% ipython --no-banner

In [1]: import numpy as np

In [2]: from numpy import linalg as LA

In [3]: np.set_printoptions(precision=3, suppress=True, linewidth=160)

In [4]: def rd(a):
   ...:     return np.round(a, 3) + 0
   ...: 

In [5]: m1 = np.load("block1.npy")

In [6]: m1
Out[6]: 
array([[ 0, -3, -4,  1, -6],
       [ 0,  0, -7,  0,  0],
       [ 0,  0,  0, -8, -2],
       [ 0,  0,  0,  0, -9],
       [ 0,  0,  0,  0,  0]])

In [7]: W = np.array([[-1, -4, 3], [4, 2, 3], [-5, 2, 5], [-5, -3, -1], [-1, 1, -5]])

In [8]: coef = np.array([3, -3, -2])

In [9]: H = np.maximum(m1 @ W + coef, 0)

In [10]: LA.matrix_rank(H)
Out[10]: np.int64(3)

In [11]: (H > 0).mean(axis=0)
Out[11]: array([1. , 0.2, 0.4])

In [12]: (H > 0).astype(int)
Out[12]: 
array([[1, 0, 0],
       [1, 0, 0],
       [1, 1, 1],
       [1, 0, 1],
       [1, 0, 0]])

In [13]: Z = np.array([[1, 0], [0, 3], [2, 0]])

In [14]: (H @ Z).round(6).argmax(axis=1)
Out[14]: array([0, 0, 0, 0, 0])

In [15]: H @ Z
Out[15]: 
array([[12,  0],
       [38,  0],
       [77, 57],
       [98,  0],
       [ 3,  0]])

In [16]: print(m1 @ m1)
[[ 0  0 21 32 -1]
 [ 0  0  0 56 14]
 [ 0  0  0  0 72]
 [ 0  0  0  0  0]
 [ 0  0  0  0  0]]

In [17]: np.allclose(m1, m1.T)
Out[17]: False

In [18]: (m1 + m1.T) / 2
Out[18]: 
array([[ 0. , -1.5, -2. ,  0.5, -3. ],
       [-1.5,  0. , -3.5,  0. ,  0. ],
       [-2. , -3.5,  0. , -4. , -1. ],
       [ 0.5,  0. , -4. ,  0. , -4.5],
       [-3. ,  0. , -1. , -4.5,  0. ]])

In [19]: print(LA.matrix_power(m1, 2))
[[ 0  0 21 32 -1]
 [ 0  0  0 56 14]
 [ 0  0  0  0 72]
 [ 0  0  0  0  0]
 [ 0  0  0  0  0]]

In [20]: Uu, sigma, Vt = LA.svd(m1)

In [21]: print(np.argmax(sigma[:-1] / (sigma[1:] + 1e-6)) + 1)
4

In [22]: print(rd(sigma))
[11.586  8.312  7.207  2.179  0.   ]

In [23]: out = Uu[:, :4] @ np.diag(sigma[:4]) @ Vt[:4]

In [24]: LA.matrix_rank(out)
Out[24]: np.int64(4)

In [25]: rd(LA.norm(m1 - out, 2)), sigma[4]
Out[25]: (np.float64(0.0), np.float64(0.0))

In [26]: rd(LA.norm(m1 - out) / LA.norm(m1))
Out[26]: np.float64(0.0)

In [27]: rng = np.random.default_rng(29345)

In [28]: mat = np.eye(5, dtype=int)[rng.permutation(5)]

In [29]: mat
Out[29]: 
array([[0, 0, 0, 1, 0],
       [0, 1, 0, 0, 0],
       [0, 0, 1, 0, 0],
       [0, 0, 0, 0, 1],
       [1, 0, 0, 0, 0]])

In [30]: O, vecs = LA.qr(mat[:, :3])[0], LA.qr(mat[:, 3:])[0]

In [31]: sigma = LA.svd(O.T @ vecs, compute_uv=False)

In [32]: print(np.degrees(np.arccos(sigma.clip(0, 1))))
[90. 90.]

In [33]: print(rd(LA.norm(O @ O.T - vecs @ vecs.T, 2)))
1.0

In [34]: mat @ mat.T
Out[34]: 
array([[1, 0, 0, 0, 0],
       [0, 1, 0, 0, 0],
       [0, 0, 1, 0, 0],
       [0, 0, 0, 1, 0],
       [0, 0, 0, 0, 1]])

In [35]: print(mat.T @ mat)
[[1 0 0 0 0]
 [0 1 0 0 0]
 [0 0 1 0 0]
 [0 0 0 1 0]
 [0 0 0 0 1]]

In [36]: z = rng.permutation(5)

In [37]: z
Out[37]: array([0, 3, 1, 4, 2])

In [38]: out = mat[z][:, z]

In [39]: rd(LA.det(out)), rd(LA.det(mat[z]))
Out[39]: (np.float64(1.0), np.float64(-1.0))

In [40]: np.trace(out)
Out[40]: np.int64(2)

In [41]: hat = np.triu(np.array([[9, -7, 1, -2, -6],
    ...:     [5, 0, 5, -9, -3],
    ...:     [8, 4, -7, 4, 5],
    ...:     [-8, 5, -7, -9, -8],
    ...:     [-8, 4, 6, 8, 8]]), 1) + np.eye(5)

In [42]: out = hat @ mat @ LA.inv(hat)

In [43]: hat @ mat - mat @ hat
Out[43]: 
array([[-6., -7.,  1.,  0.,  6.],
       [-3.,  0.,  0.,  9., -6.],
       [ 5.,  0.,  0., -4., -1.],
       [-8.,  0.,  0.,  0.,  0.],
       [ 0.,  7., -1.,  2.,  6.]])

In [44]: LA.matrix_rank(out)
Out[44]: np.int64(5)

In [45]: print(rd(LA.det(out)))
1.0

In [46]: rd(np.poly(out))
Out[46]: array([ 1., -2.,  1., -1.,  2., -1.])

In [47]: out = np.array([[1, 1], [1, -1]])

In [48]: feats = np.kron(out, np.kron(out, out))[rng.permutation(8)][:3]

In [49]: feats
Out[49]: 
array([[ 1, -1,  1, -1,  1, -1,  1, -1],
       [ 1,  1,  1,  1, -1, -1, -1, -1],
       [ 1,  1,  1,  1,  1,  1,  1,  1]])

In [50]: # columns 0 and 2 are equal

In [51]: f = np.array([1, 3])

In [52]: np.correlate(feats[0], feats[2], "full")
Out[52]: array([ 1,  0,  1,  0,  1,  0,  1,  0, -1,  0, -1,  0, -1,  0, -1])

In [53]: x0 = np.array([1, 2, 1, -2, 2, 0, -2, 0])

In [54]: a = np.maximum(feats @ x0, 0)

In [55]: np.flatnonzero(a > 1e-9)
Out[55]: array([0, 1, 2])

In [56]: np.maximum(feats @ x0, 0) - np.maximum(-feats @ x0, 0)
Out[56]: array([2, 2, 2])

In [57]: feats.T @ a
Out[57]: array([ 6,  2,  6,  2,  2, -2,  2, -2])

In [58]: W0 = np.loadtxt("layer19.csv", delimiter=",")

In [59]: print(rd(W0))
[[ -9.038  21.824   6.857  31.238]
 [ -8.751  21.177   6.52   30.412]
 [ -4.688  12.115   2.057  18.556]
 [ -2.867   8.114   0.341  13.05 ]
 [ -2.262   6.789  -0.159  11.16 ]
 [ -1.837   5.855  -0.48    9.801]
 [ -1.541   5.204  -0.684   8.834]
 [ -0.341   2.47   -1.217   4.533]
 [ -0.023   1.63   -1.16    3.067]
 [  0.007   1.54   -1.141   2.903]
 [  0.182   0.763  -0.781   1.414]
 [  0.182   0.755  -0.775   1.398]
 [  0.185   0.695  -0.728   1.279]
 [ -0.186  -0.367   0.292  -0.477]
 [ -0.238  -0.477   0.35   -0.597]
 [ -0.838  -2.844   0.246  -2.581]
 [ -0.979  -4.745  -0.446  -4.037]
 [ -0.999  -5.753  -0.887  -4.81 ]
 [ -0.989  -6.987  -1.468  -5.761]
 [ -0.41  -15.052  -5.815 -12.116]
 [  1.099 -26.377 -12.544 -21.336]]

In [60]: # rows and columns are dependent

In [61]: W = np.array([[0, 1, 0, 3, -1, -3],
    ...:     [2, 0, -3, 0, -2, 1],
    ...:     [-2, -2, -1, 0, -3, -3],
    ...:     [0, -1, -1, 3, 2, 0]])

In [62]: coef = np.array([0, 7, 2, 8, 9, 6])

In [63]: H = np.maximum(W0 @ W + coef, 0)

In [64]: LA.matrix_rank(H)
Out[64]: np.int64(6)

In [65]: rd((H > 0).mean(axis=0))
Out[65]: array([0.619, 0.667, 0.381, 0.714, 1.   , 1.   ])

In [66]: Z = np.array([[3, 3], [-5, 2], [-5, 6], [0, -9], [6, 8], [-7, -9]])

In [67]: print(W @ Z)
[[ 10  -6]
 [  2 -37]
 [ 12 -13]
 [ 22 -19]]

In [68]: rd(LA.norm(W0, 2) / LA.norm(W0))
Out[68]: np.float64(0.979)

In [69]: print(LA.matrix_rank(W0, rtol=0.1))
2

In [70]: print([round(float(x), 3) for x in LA.svd(W0, compute_uv=False)[:3]])
[77.267, 14.75, 6.674]

In [71]: E = np.arange(30).reshape(6, 5) + 4

In [72]: E
Out[72]: 
array([[ 4,  5,  6,  7,  8],
       [ 9, 10, 11, 12, 13],
       [14, 15, 16, 17, 18],
       [19, 20, 21, 22, 23],
       [24, 25, 26, 27, 28],
       [29, 30, 31, 32, 33]])

In [73]: rd(LA.norm(E, 2) / LA.norm(E))
Out[73]: np.float64(1.0)

In [74]: LA.cond(E) > 100
Out[74]: np.True_

In [75]: np.argsort(-LA.norm(E, axis=0).round(6), kind="stable")[:3]
Out[75]: array([4, 3, 2])

In [76]: arr = np.load("case13.npy")

In [77]: print(arr)
[[0 1]
 [0 0]]

In [78]: LA.matrix_rank(arr - arr[0, 0] * np.eye(2))
Out[78]: np.int64(1)

In [79]: np.prod(np.diag(arr)), rd(LA.det(arr))
Out[79]: (np.int64(0), np.float64(0.0))

In [80]: rd(np.sort(LA.eigvals(arr)))
Out[80]: array([0., 0.])

In [81]: print(LA.matrix_power(arr - np.diag(np.diag(arr)), 2))
[[0 0]
 [0 0]]

In [82]: rd(LA.norm(arr, 2) / LA.norm(arr))
Out[82]: np.float64(1.0)

In [83]: print([round(float(x), 3) for x in LA.svd(arr, compute_uv=False)[:3]])
[1.0, 0.0]

In [84]: LA.cond(arr) > 100
Out[84]: np.True_

In [85]: print(LA.matrix_rank(arr, rtol=0.1))
1

In [86]: rank = LA.matrix_rank(arr)

In [87]: rank
Out[87]: np.int64(1)

In [88]: null = LA.svd(arr)[2][rank:].T

In [89]: arr @ null
Out[89]: 
array([[0.],
       [0.]])

In [90]: null[:, 0] / null[np.abs(null[:, 0]).round(6).argmax(), 0]
Out[90]: array([ 1., -0.])

In [91]: print(null @ null.T)
[[1. 0.]
 [0. 0.]]

In [92]: LA.matrix_rank(arr.T @ arr), LA.matrix_rank(arr @ arr.T)
Out[92]: (np.int64(1), np.int64(1))

In [93]: null.shape
Out[93]: (2, 1)

In [94]: [int(LA.matrix_rank(np.delete(arr, i, axis=0))) for i in range(2)]
Out[94]: [0, 1]

In [95]: out = np.array([[1, 0, 1], [0, 2, -1]])

In [96]: Z = np.kron(out, arr)

In [97]: print(Z)
[[ 0  1  0  0  0  1]
 [ 0  0  0  0  0  0]
 [ 0  0  0  2  0 -1]
 [ 0  0  0  0  0  0]]

In [98]: Z.shape
Out[98]: (4, 6)

In [99]: LA.lstsq(arr[:-1].T, arr[-1])[2]
Out[99]: np.int32(1)

In [100]: np.allclose(arr[:-1].T @ LA.lstsq(arr[:-1].T, arr[-1])[0], arr[-1])
Out[100]: True

In [101]: print(np.unique(arr.round(6), axis=0).shape)
(2, 2)

In [102]: X = np.array([[0, -1, -2, -2, -1, 3],
     ...:     [0, 0, -2, 1, 3, -2],
     ...:     [0, 0, 0, 1, -2, 0],
     ...:     [0, 0, 0, 0, -3, -2],
     ...:     [0, 0, 0, 0, 0, 0],
     ...:     [0, 0, 0, 0, 0, 0]])

In [103]: LA.cond(X) > 100
Out[103]: np.True_

In [104]: rd(LA.norm(X, 2) / LA.norm(X))
Out[104]: np.float64(0.697)

In [105]: [round(float(x), 3) for x in LA.svd(X, compute_uv=False)[:3]]
Out[105]: [5.17, 4.49, 2.576]

In [106]: np.argsort(-LA.norm(X, axis=0).round(6), kind="stable")[:3]
Out[106]: array([4, 5, 2])

In [107]: LA.matrix_rank(X, rtol=0.1)
Out[107]: np.int64(4)

In [108]: LA.matrix_rank(X - X[0, 0] * np.eye(6))
Out[108]: np.int64(4)

In [109]: [int(LA.matrix_rank(LA.matrix_power(X, p))) for p in range(1, 7)]
Out[109]: [4, 3, 2, 1, 0, 0]

In [110]: M = rng.normal(size=(16, 5))

In [111]: M = 10 * M / LA.norm(M, axis=1, keepdims=True)

In [112]: rd(M)
Out[112]: 
array([[ 5.646,  3.229,  7.48 , -1.111,  0.711],
       [-3.43 , -0.973, -8.674,  3.321,  1.008],
       [ 7.082, -3.903, -0.996, -0.494, -5.778],
       [ 5.91 ,  3.303, -6.939,  2.451,  0.004],
       [ 2.282, -2.573,  1.418, -7.988,  4.728],
       [-1.284, -5.801, -0.122,  5.343, -6.011],
       [ 6.62 ,  5.804,  3.478, -0.784, -3.126],
       [ 4.133,  1.336, -1.409, -8.739, -1.666],
       [-1.167,  6.379,  7.258,  0.747, -2.17 ],
       [-2.985, -1.048,  3.604,  4.115, -7.75 ],
       [-5.171, -6.037,  1.988,  2.961, -4.908],
       [ 6.105,  1.493, -1.734,  7.488, -1.192],
       [ 4.067, -8.083,  1.42 , -3.932,  0.8  ],
       [ 7.982, -4.6  , -3.648, -0.916,  0.992],
       [-6.034,  3.621, -6.609,  2.503,  0.733],
       [-3.883, -4.686, -0.41 , -2.236,  7.603]])

In [113]: out = M / LA.norm(M, axis=1, keepdims=True)

In [114]: cov = out @ out.T

In [115]: (cov - 2 * np.eye(16)).round(6).argmax(axis=1)
Out[115]: array([ 6, 14, 13, 11, 12, 10,  0,  4,  0, 10,  5,  3, 13,  2,  1,  4])

In [116]: rd(LA.norm(out, axis=1))
Out[116]: array([1., 1., 1., 1., 1., 1., 1., 1., 1., 1., 1., 1., 1., 1., 1., 1.])
